$ python -q
>>> import numpy as np
>>> from numpy import linalg as LA
>>> np.set_printoptions(suppress=True, linewidth=100)
>>> data = np.load("dump.npy")
>>> print(data)
[[1.    0.9   0.81  0.729 0.656 0.59  0.531]
 [0.9   1.    0.9   0.81  0.729 0.656 0.59 ]
 [0.81  0.9   1.    0.9   0.81  0.729 0.656]
 [0.729 0.81  0.9   1.    0.9   0.81  0.729]
 [0.656 0.729 0.81  0.9   1.    0.9   0.81 ]
 [0.59  0.656 0.729 0.81  0.9   1.    0.9  ]
 [0.531 0.59  0.656 0.729 0.81  0.9   1.   ]]
>>> # symmetric, so the eigenvalues are real
>>> rng = np.random.default_rng(71)
>>> idx = rng.permutation(7)
>>> print(idx)
[2 6 5 1 4 0 3]
>>> Y = data[idx][:, idx]
>>> print(round(LA.det(Y), 3), round(float(LA.det(data[idx])), 3))
0.0 0.0
>>> print(np.allclose(Y, data))
False
>>> print(np.round(np.sort(np.abs(LA.eigvals(Y))), 3))
[0.055 0.064 0.085 0.132 0.26  0.807 5.596]
>>> ev, V = LA.eigh(data)
>>> x0 = np.array([4, -3, -4, 0, -2, 2, -1])
>>> print(round(np.abs(data).sum(axis=1).max(), 3), round(float(np.abs(ev).max()), 3))
5.878 5.596
>>> print(np.round(V * np.abs(ev) @ V.T, 3))
[[1.    0.9   0.81  0.729 0.656 0.59  0.531]
 [0.9   1.    0.9   0.81  0.729 0.656 0.59 ]
 [0.81  0.9   1.    0.9   0.81  0.729 0.656]
 [0.729 0.81  0.9   1.    0.9   0.81  0.729]
 [0.656 0.729 0.81  0.9   1.    0.9   0.81 ]
 [0.59  0.656 0.729 0.81  0.9   1.    0.9  ]
 [0.531 0.59  0.656 0.729 0.81  0.9   1.   ]]
>>> print((np.sign(V[:, -1].round(6)) == np.sign(V[0, -1].round(6))).astype(int))
[1 1 1 1 1 1 1]
>>> print(round(x0 @ data @ x0, 3))
22.176
>>> f = np.array([0, -1, -2, 1, -1, 1]) + 0.5
>>> feats = np.eye(6) - 2 * np.outer(f, f) / (f @ f)
>>> print(feats.round(3))
[[ 0.933  0.067  0.2   -0.2    0.067 -0.2  ]
 [ 0.067  0.933 -0.2    0.2   -0.067  0.2  ]
 [ 0.2   -0.2    0.4    0.6   -0.2    0.6  ]
 [-0.2    0.2    0.6    0.4    0.2   -0.6  ]
 [ 0.067 -0.067 -0.2    0.2    0.933  0.2  ]
 [-0.2    0.2    0.6   -0.6    0.2    0.4  ]]
>>> # keeps lengths
>>> print(np.all(LA.eigvalsh(feats) > 0))
False
>>> try:
...     LA.cholesky(feats)
... except LA.LinAlgError as e:
...     print("failed:", e)
... 
failed: Matrix is not positive definite
